$ python -q
>>> import numpy as np
>>> np.set_printoptions(precision=1, suppress=True, linewidth=200)
>>> X = np.loadtxt("block17.csv", delimiter=",")
>>> X
array([[ 0.1, -0.1,  1. ,  0.7,  0.8,  1.5,  1.2, -0.4, -0.5, -0.5, -0.2, -0.4,  0.5],
       [ 0. ,  1.8, -0.4, -0.4,  0.8,  0.2,  0.1,  0. ,  0.7,  1. , -1. , -0.6,  0.3],
       [-0.9, -1. ,  1.2, -1. , -0.2,  1. , -0.8, -0.7,  1. ,  0.3,  0.7, -1. , -0.8],
       [-0.6,  0.2, -0.4,  0.5, -0.9, -2.1, -0.7,  0.8, -0.2, -0.2, -0.2, -1.5,  0. ],
       [-0.3, -0.5,  0.9, -0.8, -1.2,  1.7,  0.6, -0.2, -0.9,  1.6, -1.4,  0.2,  1.6],
       [-0.6, -1.6, -0.4, -1.8,  0.9,  1.4, -0.2,  1. , -0.1, -1.5,  1.7, -0.2,  0. ],
       [ 0.4,  0. , -0.3,  1.8,  1.3, -0.8, -0.5,  1.1,  1. ,  1.8, -0.4,  0. ,  0. ],
       [-0.5, -0.5,  0.6,  1.3, -0.3,  2.1,  0.3, -0.4,  0.2,  2.5, -0.8,  0. ,  1.2],
       [-2.1, -1.5,  1.1, -0.1,  0.9, -1. , -1.3,  1.3, -1.4, -1. ,  0.8,  0.7, -1.3],
       [ 0.2,  0. , -0.3,  1.7,  1.3, -0.8, -0.5,  1. ,  0.9,  1.9, -0.5, -0.2,  0.1],
       [-0.2,  0.5,  0.7,  1. ,  0.3,  0.2, -0.8, -0.8, -0.1,  0.9, -0.4, -0.5, -1.8],
       [-0.8,  0.8, -0.9,  1.2, -1.3, -0.5, -1.4, -1. ,  0. , -0.7,  1.6, -2.7, -1.7],
       [ 2.1, -0.9,  0.2, -0.2, -1. ,  0.6,  1.7,  0.9,  1.2,  0.4, -1.9, -0.5, -0.1],
       [-0.3,  2. , -1.5,  0.2, -0.3,  0.5,  1.6,  0.6, -0.4,  0.5, -0.4, -1.2, -0.7],
       [ 0.3,  1.6,  1.3, -0.4,  0.4, -0.8,  1.2,  0.5,  0.3,  0.9, -0.8,  0.6, -1.4]])
>>> X.shape
(15, 13)
>>> X[15]
Traceback (most recent call last):
  File "<python-input-5>", line 1, in <module>
    X[15]
    ~^^^^
IndexError: index 15 is out of bounds for axis 0 with size 15
>>> print(np.linalg.matrix_rank(X))
13
>>> round(float(np.linalg.norm(X)), 1)
13.7
>>> np.zeros(15, 13)
Traceback (most recent call last):
  File "<python-input-8>", line 1, in <module>
    np.zeros(15, 13)
    ~~~~~~~~^^^^^^^^
TypeError: Cannot interpret '13' as a data type
>>> X.sum(axis=0)
array([-3.2,  0.8,  2.8,  3.7,  1.5,  3.2,  0.5,  3.7,  1.7,  7.9, -3.2, -7.3, -4.1])
>>> np.linalg.svd(X, compute_uv=False)
array([7.1, 6.2, 4.9, 4.6, 3.7, 3.3, 3.3, 2.9, 2.6, 1.6, 1.2, 0.6, 0.3])
>>> round(float(np.linalg.norm(X, 1)), 1), round(np.linalg.norm(X, np.inf), 1)
(15.7, np.float64(14.6))
>>> np.linalg.norm(X, axis=1)
array([2.6, 2.7, 3.1, 3.1, 3.8, 3.9, 3.4, 4. , 4.3, 3.4, 2.8, 4.7, 4. , 3.5, 3.3])
>>> round(float(np.linalg.norm(X[7] - X[4])), 1)
2.9
>>> np.round(np.linalg.norm(X[7], 1), 1), round(np.linalg.norm(X[7], np.inf), 1)
(np.float64(10.7), np.float64(2.5))
>>> round(float(np.linalg.norm(X, "nuc")), 1)
42.2
>>> proj = X @ np.linalg.solve(X.T @ X, X.T)
>>> np.round(np.trace(proj), 1)
np.float64(13.0)
>>> np.diag(proj)
array([1. , 1. , 0.9, 0.8, 0.9, 0.9, 0.5, 0.8, 0.9, 0.6, 0.8, 0.9, 1. , 1. , 1. ])
>>> proj @ X[:, 10]
array([-0.2, -1. ,  0.7, -0.2, -1.4,  1.7, -0.4, -0.8,  0.8, -0.5, -0.4,  1.6, -1.9, -0.4, -0.8])
>>> J = np.load("out11.npy")
>>> J
array([[ -1. ,   2. ,  -1. ,  -2. ,  -2.2,   0.2,  -0.6,   2.1,   0.9,   0.7],
       [ -0.2,   0.7,   0.3, -30. ,  -0.3,  -0.5,   0.8,   0.6,   0.1,  -0.4],
       [  1. ,   1.8,  -1.1,  22. ,   1.4,   0.5,   0.5,   1.7,   0.1,  -0.1],
       [  0.8,  -1.2,  -0.2,  -2. ,   0.4,  -0.8,   1.1,  -0.4,  -1.2,   2.1],
       [ -0.1,  -1.6,   2.5,  20. ,   0.1,  -0.6,  -1.2,  -3.4,  -0.4,   1.4],
       [ -1.1,  -0.6,  -0.8,  28. ,  -0.4,   0.5,   0.3,   0. ,   0.7,  -1.3]])
>>> def softmax(z):
...     e = np.exp(z - z.max(axis=-1, keepdims=True))
...     return e / e.sum(axis=-1, keepdims=True)
... 
>>> print(np.round(softmax(10 * J[5]), 1) + 0)
[0. 0. 0. 1. 0. 0. 0. 0. 0. 0.]
>>> np.round(softmax(J[5]), 1) + 0
array([0., 0., 0., 1., 0., 0., 0., 0., 0., 0.])
>>> S = J @ J.T / np.sqrt(10)
>>> np.round(softmax(S), 1) + 0
array([[0., 1., 0., 0., 0., 0.],
       [0., 1., 0., 0., 0., 0.],
       [0., 0., 0., 0., 0., 1.],
       [0., 1., 0., 0., 0., 0.],
       [0., 0., 0., 0., 0., 1.],
       [0., 0., 0., 0., 0., 1.]])
>>> np.round(softmax(S)[5] @ J, 1) + 0
array([-1.1, -0.6, -0.8, 28. , -0.4,  0.5,  0.3,  0. ,  0.7, -1.3])
>>> softmax(S).round(6).argmax(axis=1)
array([1, 1, 5, 1, 5, 5])
>>> np.round(softmax(S + np.triu(np.full(S.shape, -np.inf), 1)), 1) + 0
array([[1. , 0. , 0. , 0. , 0. , 0. ],
       [0. , 1. , 0. , 0. , 0. , 0. ],
       [0. , 0. , 1. , 0. , 0. , 0. ],
       [0. , 1. , 0. , 0. , 0. , 0. ],
       [0. , 0. , 0.7, 0. , 0.3, 0. ],
       [0. , 0. , 0. , 0. , 0. , 1. ]])
>>> out = J / np.linalg.norm(J, axis=1, keepdims=True)
>>> G = out @ out.T
>>> G
array([[ 1. ,  0.5, -0.4, -0.1, -0.5, -0.4],
       [ 0.5,  1. , -1. ,  0.5, -1. , -1. ],
       [-0.4, -1. ,  1. , -0.5,  0.9,  1. ],
       [-0.1,  0.5, -0.5,  1. , -0.4, -0.6],
       [-0.5, -1. ,  0.9, -0.4,  1. ,  1. ],
       [-0.4, -1. ,  1. , -0.6,  1. ,  1. ]])
>>> print(round(np.degrees(np.arccos(np.clip(G[4, 1], -1, 1))), 1))
167.4
>>> (np.abs(G) > 0.9).astype(int)
array([[1, 0, 0, 0, 0, 0],
       [0, 1, 1, 0, 1, 1],
       [0, 1, 1, 0, 1, 1],
       [0, 0, 0, 1, 0, 0],
       [0, 1, 1, 0, 1, 1],
       [0, 1, 1, 0, 1, 1]])
>>> print(np.argwhere(np.triu(np.abs(G) > 0.95, 1)))
[[1 2]
 [1 4]
 [1 5]
 [2 5]
 [4 5]]
>>> E = np.load("a.npy")
>>> E
array([[1., 3., 0., 0., 0., 0., 0., 0., 0., 0., 0., 0.],
       [3., 0., 3., 0., 0., 0., 0., 0., 0., 0., 0., 0.],
       [0., 3., 2., 3., 0., 0., 0., 0., 0., 0., 0., 0.],
       [0., 0., 3., 0., 3., 0., 0., 0., 0., 0., 0., 0.],
       [0., 0., 0., 3., 1., 3., 0., 0., 0., 0., 0., 0.],
       [0., 0., 0., 0., 3., 0., 3., 0., 0., 0., 0., 0.],
       [0., 0., 0., 0., 0., 3., 0., 3., 0., 0., 0., 0.],
       [0., 0., 0., 0., 0., 0., 3., 2., 3., 0., 0., 0.],
       [0., 0., 0., 0., 0., 0., 0., 3., 0., 3., 0., 0.],
       [0., 0., 0., 0., 0., 0., 0., 0., 3., 0., 3., 0.],
       [0., 0., 0., 0., 0., 0., 0., 0., 0., 3., 0., 3.],
       [0., 0., 0., 0., 0., 0., 0., 0., 0., 0., 3., 1.]])
>>> x = np.array([-1, -1, 2, 0, 1, 1, 2, -2, 2, 1, 2, -1])
>>> a = np.maximum(E @ x, 0)
>>> E.T @ a
array([ 9.,  3., 38., 15., 58., 12., 51., 16., 60.,  0., 51.,  5.])
>>> np.flatnonzero(a > 1e-9)
array([ 1,  2,  3,  4,  5,  7,  9, 11])
>>> E * (a > 1e-9)[:, None]
array([[0., 0., 0., 0., 0., 0., 0., 0., 0., 0., 0., 0.],
       [3., 0., 3., 0., 0., 0., 0., 0., 0., 0., 0., 0.],
       [0., 3., 2., 3., 0., 0., 0., 0., 0., 0., 0., 0.],
       [0., 0., 3., 0., 3., 0., 0., 0., 0., 0., 0., 0.],
       [0., 0., 0., 3., 1., 3., 0., 0., 0., 0., 0., 0.],
       [0., 0., 0., 0., 3., 0., 3., 0., 0., 0., 0., 0.],
       [0., 0., 0., 0., 0., 0., 0., 0., 0., 0., 0., 0.],
       [0., 0., 0., 0., 0., 0., 3., 2., 3., 0., 0., 0.],
       [0., 0., 0., 0., 0., 0., 0., 0., 0., 0., 0., 0.],
       [0., 0., 0., 0., 0., 0., 0., 0., 3., 0., 3., 0.],
       [0., 0., 0., 0., 0., 0., 0., 0., 0., 0., 0., 0.],
       [0., 0., 0., 0., 0., 0., 0., 0., 0., 0., 3., 1.]])
